$ python3 -q
>>> import numpy as np
>>> import numpy.linalg as la
>>> np.set_printoptions(precision=3, suppress=True, linewidth=140)
>>> mat = np.array([[0, 0, -1, -2, 0, -2, -1, 2, -1, -1, -1, 1],
...     [2, -2, 2, -2, 1, 1, 2, -1, 2, -1, 2, -2],
...     [-2, 1, -1, 2, 1, -2, 1, 1, 0, 1, 1, -1],
...     [-1, 1, -2, -2, 2, -2, 0, 2, -2, -1, 0, 0],
...     [-2, -2, 2, 1, -2, 1, 2, 1, -2, -2, -1, -2],
...     [-1, 0, -1, 1, 1, 0, -1, -2, -2, -1, 2, 0],
...     [-2, 0, 1, 2, 0, -1, 0, -2, 2, 1, -1, -2],
...     [2, -1, 0, 2, 0, 2, -1, -2, 1, 2, -2, -1],
...     [0, 2, 2, 1, -1, -1, -2, -2, 1, 2, 2, -2],
...     [0, -1, 1, 1, 1, -2, -1, 1, -2, 2, -2, -2],
...     [1, -1, -2, -1, 0, -1, -1, 2, -1, 0, 0, -2],
...     [-2, -2, -1, 1, 1, 2, 0, 2, 2, 0, 1, -1]])
>>> print(mat)
[[ 0  0 -1 -2  0 -2 -1  2 -1 -1 -1  1]
 [ 2 -2  2 -2  1  1  2 -1  2 -1  2 -2]
 [-2  1 -1  2  1 -2  1  1  0  1  1 -1]
 [-1  1 -2 -2  2 -2  0  2 -2 -1  0  0]
 [-2 -2  2  1 -2  1  2  1 -2 -2 -1 -2]
 [-1  0 -1  1  1  0 -1 -2 -2 -1  2  0]
 [-2  0  1  2  0 -1  0 -2  2  1 -1 -2]
 [ 2 -1  0  2  0  2 -1 -2  1  2 -2 -1]
 [ 0  2  2  1 -1 -1 -2 -2  1  2  2 -2]
 [ 0 -1  1  1  1 -2 -1  1 -2  2 -2 -2]
 [ 1 -1 -2 -1  0 -1 -1  2 -1  0  0 -2]
 [-2 -2 -1  1  1  2  0  2  2  0  1 -1]]
>>> vec = np.array([2, 1, -2, 2, 0, -2, -2, -2, -1, 0, 2, 2])
>>> print((mat @ vec).argmax())
5
>>> print((mat * vec).sum(axis=1))
[  1 -12   3   1 -20  14  -4   2   9  -3   0 -12]
>>> print(la.norm(mat @ vec) <= la.norm(mat, 2) * la.norm(vec) + 1e-9)
True
>>> print(mat * vec)
[[ 0  0  2 -4  0  4  2 -4  1  0 -2  2]
 [ 4 -2 -4 -4  0 -2 -4  2 -2  0  4 -4]
 [-4  1  2  4  0  4 -2 -2  0  0  2 -2]
 [-2  1  4 -4  0  4  0 -4  2  0  0  0]
 [-4 -2 -4  2  0 -2 -4 -2  2  0 -2 -4]
 [-2  0  2  2  0  0  2  4  2  0  4  0]
 [-4  0 -2  4  0  2  0  4 -2  0 -2 -4]
 [ 4 -1  0  4  0 -4  2  4 -1  0 -4 -2]
 [ 0  2 -4  2  0  2  4  4 -1  0  4 -4]
 [ 0 -1 -2  2  0  4  2 -2  2  0 -4 -4]
 [ 2 -1  4 -2  0  2  2 -4  1  0  0 -4]
 [-4 -2  2  2  0 -4  0 -4 -2  0  2 -2]]
>>> print(mat @ (2 * vec))
[  2 -24   6   2 -40  28  -8   4  18  -6   0 -24]
>>> q, evecs = la.qr(mat[:, :1])[0], la.qr(mat[:, 1:])[0]
>>> sigma = la.svd(q.T @ evecs, compute_uv=False)
>>> print(np.degrees(np.arccos(sigma.clip(0, 1))))
[7.794]
>>> print(np.round(la.norm(q @ q.T - evecs @ evecs.T, 2), 3))
1.0
>>> vec = np.array([4, 2, 4, 1, 2, 0, 3, 0, 4, 5, 5, 2])
>>> rhs = mat @ vec
>>> print(rhs)
[-21  27   5 -21 -28 -11   2   7  25 -10 -18  -2]
>>> print(np.round(la.solve(mat, 2 * rhs), 3) + 0)
[ 8.  4.  8.  2.  4.  0.  6.  0.  8. 10. 10.  4.]
>>> print(np.round(la.solve(mat.T, mat[8]), 3) + 0)
[0. 0. 0. 0. 0. 0. 0. 0. 1. 0. 0. 0.]
>>> B = np.array([[3, 1],
...     [5, 3],
...     [7, 8],
...     [8, 8],
...     [9, 3],
...     [0, 6],
...     [5, 4],
...     [8, 2],
...     [7, 4],
...     [4, 2],
...     [7, 4],
...     [6, 0]])
>>> print(B.T @ mat.T)
[[-24  17  35 -12 -35 -18   0  -9  14 -10 -32  25]
 [-46  25  12 -42  10  -8  18  19  25 -10 -36  23]]
>>> print(la.matrix_rank(mat @ B))
2
>>> print(la.matrix_power(mat, 2))
[[  9  -7   4   2  -6  17   3  -2  12   2  -7   6]
 [ -9  10   0   9 -10 -15  -7  -4  -5   3   1  -5]
 [  5  -4   6  -2   0   0   4   0   0   3  -8 -11]
 [ 10 -15  10   1 -10  21  10  -4   9  -4 -11  -1]
 [ -5  13 -11  10   5  -3   1 -12   2   4  -2  11]
 [ -1  -5  -8 -12   0   2   7  13  -9 -14   2   4]
 [ -4  13   7  -1   1 -13   2  -2  -5   4   5  -3]
 [ -8  10  -2  -6   5 -17  -6   5 -19  -4   2   7]
 [  8   5  -1 -13   6 -18   1  11  -9   2   7  -6]
 [  1   1   2   1   0  -5   6   7 -11   2 -17   6]
 [ 14  -1   1  -4  -7   5  -4  -3  -4   1 -14   9]
 [  0   5   0  11  -4   2 -10 -12  -9   6  -1  -6]]
>>> print(np.allclose(mat @ mat.T, mat.T @ mat))
False
>>> print(round(float(np.abs(la.eigvals(mat)).max()), 3))
5.82
>>> F = np.array([[-3, -1, 0, -1, 0, 0],
...     [0, -1, 0, 3, 0, 0],
...     [0, 0, -1, 0, 3, 3],
...     [2, 3, 0, 0, 0, 0],
...     [0, 0, -3, 0, 2, 2],
...     [0, 0, -2, 0, -1, -1]])
>>> U, sigma, vt = la.svd(F, full_matrices=False)
>>> print(np.allclose(U * sigma @ vt, F))
True
>>> print((sigma > 1e-8).sum())
5
>>> print(sigma.round(3) + 0)
[5.755 4.597 3.371 2.979 1.226 0.   ]
>>> print(np.round(sigma / sigma[0], 3) + 0)
[1.    0.799 0.586 0.518 0.213 0.   ]
